In [1]: import numpy as np

In [2]: np.set_printoptions(precision=1, suppress=True, linewidth=140, legacy="1.25")

In [3]: def tidy(a):
   ...:     return np.round(a, 1) + 0
   ...: 

In [4]: K = np.loadtxt("case0.csv", delimiter=",")

In [5]: tidy(K)
Out[5]: 
array([[-0.6,  1.1, -0.3],
       [ 1.1, -2.2,  0.7],
       [-0.3,  0.7, -0.2]])

In [6]: u = np.array([1, 1, -1])

In [7]: tidy(np.polyval(u, K[0]))
Out[7]: array([-1.2,  1.4, -1.2])

In [8]: print(tidy(np.array([np.convolve(row, u, "same") for row in K])))
[[ 0.6  1.4 -1.5]
 [-1.1 -2.7  2.9]
 [ 0.3  0.8 -0.9]]

In [9]: Uu, sig, Vt = np.linalg.svd(K)

In [10]: evecs = Vt[:(sig > 1e-8).sum()]

In [11]: rng = np.random.default_rng(49572)

In [12]: vec = K[2] + 3 * K[0] + rng.integers(2) * np.eye(3)[2]

In [13]: tidy(vec)
Out[13]: array([-2.1,  4.1, -1.2])

In [14]: print(tidy(np.diag(evecs.T @ evecs)))
[0.2 0.7 0.1]

In [15]: np.allclose(evecs.T @ evecs @ vec, vec)
Out[15]: True

In [16]: print(np.linalg.matrix_rank(np.vstack([K, vec])))
1

In [17]: np.all(np.linalg.eigvalsh(K) > 0)
Out[17]: False

In [18]: [round(float(np.linalg.det(K[:i, :i])), 2) + 0 for i in range(1, 4)]
Out[18]: [-0.58, 0.0, 0.0]

In [19]: feats = np.load("dump.npy")

In [20]: feats
Out[20]: 
array([[2, 0, 0, 0],
       [1, 0, 0, 0],
       [1, 1, 3, 0],
       [1, 1, 1, 0]])

In [21]: vec = np.array([3, -1, 2, -9])

In [22]: h1 = np.maximum(feats @ vec, 0)

In [23]: print(np.maximum(feats @ vec, 0) - np.maximum(-feats @ vec, 0))
[6 3 8 4]

In [24]: np.flatnonzero(h1 > 1e-9)
Out[24]: array([0, 1, 2, 3])

In [25]: B = feats / np.sqrt((feats ** 2).mean(axis=1, keepdims=True))

In [26]: np.linalg.matrix_rank(feats - feats.mean(axis=1, keepdims=True))
Out[26]: 3

In [27]: B[1]
Out[27]: array([2., 0., 0., 0.])

In [28]: tidy(np.linalg.norm(B, axis=1))
Out[28]: array([2., 2., 2., 2.])

In [29]: Uu, sig, Vt = np.linalg.svd(feats)

In [30]: evecs = Vt[:(sig > 1e-8).sum()]

In [31]: vec = feats[1] + -3 * feats[0] + rng.integers(2) * np.eye(4)[1]

In [32]: vec
Out[32]: array([-5.,  0.,  0.,  0.])

In [33]: tidy(evecs.T @ evecs)
Out[33]: 
array([[1., 0., 0., 0.],
       [0., 1., 0., 0.],
       [0., 0., 1., 0.],
       [0., 0., 0., 0.]])

In [34]: print(np.linalg.matrix_rank(np.vstack([feats, vec])))
3

In [35]: rank = np.linalg.matrix_rank(feats)

In [36]: rank
Out[36]: 3

In [37]: ns = np.linalg.svd(feats)[2][rank:].T

In [38]: print(feats @ ns)
[[0.]
 [0.]
 [0.]
 [0.]]

In [39]: [int(np.linalg.matrix_rank(feats[:i])) for i in range(1, len(feats) + 1)]
Out[39]: [1, 1, 2, 3]

In [40]: ns.shape
Out[40]: (4, 1)

In [41]: np.allclose(feats @ ns, 0)
Out[41]: True

In [42]: u = np.array([8, 9, 3, 2])

In [43]: F = u[np.abs(np.subtract.outer(np.arange(4), np.arange(4)))]

In [44]: F
Out[44]: 
array([[8, 9, 3, 2],
       [9, 8, 9, 3],
       [3, 9, 8, 9],
       [2, 3, 9, 8]])

In [45]: ev, evecs = np.linalg.eigh(F)

In [46]: vec = np.array([1, 1, -2, 1])

In [47]: tidy(evecs * np.abs(ev) @ evecs.T)
Out[47]: 
array([[ 9.1,  7.1,  4.9,  0.9],
       [ 7.1, 11.3,  5.7,  4.9],
       [ 4.9,  5.7, 11.3,  7.1],
       [ 0.9,  4.9,  7.1,  9.1]])

In [48]: (np.sign(evecs[:, -1].round(6)) == np.sign(evecs[0, -1].round(6))).astype(int)
Out[48]: array([1, 1, 1, 1])

In [49]: tidy(np.linalg.eigvalsh(F[1:, 1:]))
Out[49]: array([-3.3,  5. , 22.3])
